% ipython --no-banner

In [1]: import numpy as np

In [2]: from numpy import linalg as LA

In [3]: np.set_printoptions(precision=2, suppress=True, linewidth=120, legacy="1.25")

In [4]: K = np.load("run13.npy")

In [5]: K
Out[5]: 
array([[-0.4, -1.7,  1. ,  0.4],
       [-0.5,  1.5,  8. , -5. ],
       [ 0.9,  1. ,  0.4,  1.3],
       [ 0.1,  0.7,  0.1, -1.2],
       [ 0.8,  0. ,  0.6,  3.9],
       [-0.8, -1.4,  0. , -0.3],
       [ 0.7,  1.7,  0.8,  1.3],
       [ 0. ,  0.1, -0.3, -1.5],
       [-0.6, -1.5, -0.3,  1. ],
       [-0.4,  1.1, -0.8, -0.9],
       [ 0.3,  1. , -1.6,  1.2],
       [ 0.3,  0.3, -0.3,  0.1],
       [ 0.7, -0.2, -0.4,  0.6],
       [ 0.7, -2.1, -1.7,  0. ],
       [ 0.2,  0.2, -0.6,  1. ],
       [-0.6, -0.8, -0.4, -1.8]])

In [6]: Ac = K - K.mean(axis=0)

In [7]: U, sigma, Vh = LA.svd(Ac, full_matrices=False)

In [8]: np.round((sigma ** 2).sum() ** 2 / (sigma ** 4).sum(), 2)
Out[8]: 1.94

In [9]: LA.matrix_rank(Ac)
Out[9]: 4

In [10]: np.searchsorted(np.cumsum(sigma ** 2) / (sigma ** 2).sum(), 0.9) + 1
Out[10]: 3

In [11]: np.abs(U[:, 0]).argmax()
Out[11]: 1

In [12]: sigma
Out[12]: array([10.24,  5.44,  4.08,  1.56])

In [13]: np.abs(Vh[-1])
Out[13]: array([0.96, 0.21, 0.01, 0.19])

In [14]: np.round(Ac.mean(axis=0), 2) + 0
Out[14]: array([0., 0., 0., 0.])

In [15]: D = LA.norm(K[:, None] - K[None], axis=-1)

In [16]: D[:5, :5]
Out[16]: 
array([[ 0.  ,  9.4 ,  3.19,  3.06,  4.09],
       [ 9.4 ,  0.  ,  9.98,  8.82, 11.74],
       [ 3.19,  9.98,  0.  ,  2.66,  2.79],
       [ 3.06,  8.82,  2.66,  0.  ,  5.22],
       [ 4.09, 11.74,  2.79,  5.22,  0.  ]])

In [17]: (D + 1e9 * np.eye(16)).round(6).argmin(axis=1)
Out[17]: array([ 5,  3,  6,  7,  2,  0,  2,  3,  5,  3, 14, 12, 14,  8, 12,  7])

In [18]: np.flatnonzero(D[3] < D.mean() / 2)
Out[18]: array([ 3,  7,  9, 11])

In [19]: U, sigma, Vh = LA.svd(K, full_matrices=False)

In [20]: np.round(np.sqrt((sigma ** 2).sum()), 2), round(float(LA.norm(K)), 2)
Out[20]: (12.44, 12.44)

In [21]: (sigma > 1e-8).sum()
Out[21]: 4

In [22]: np.round(U.T @ U, 2) + 0
Out[22]: 
array([[1., 0., 0., 0.],
       [0., 1., 0., 0.],
       [0., 0., 1., 0.],
       [0., 0., 0., 1.]])

In [23]: U.shape, sigma.shape, Vh.shape
Out[23]: ((16, 4), (4,), (4, 4))

In [24]: np.allclose(U * sigma @ Vh, K)
Out[24]: True
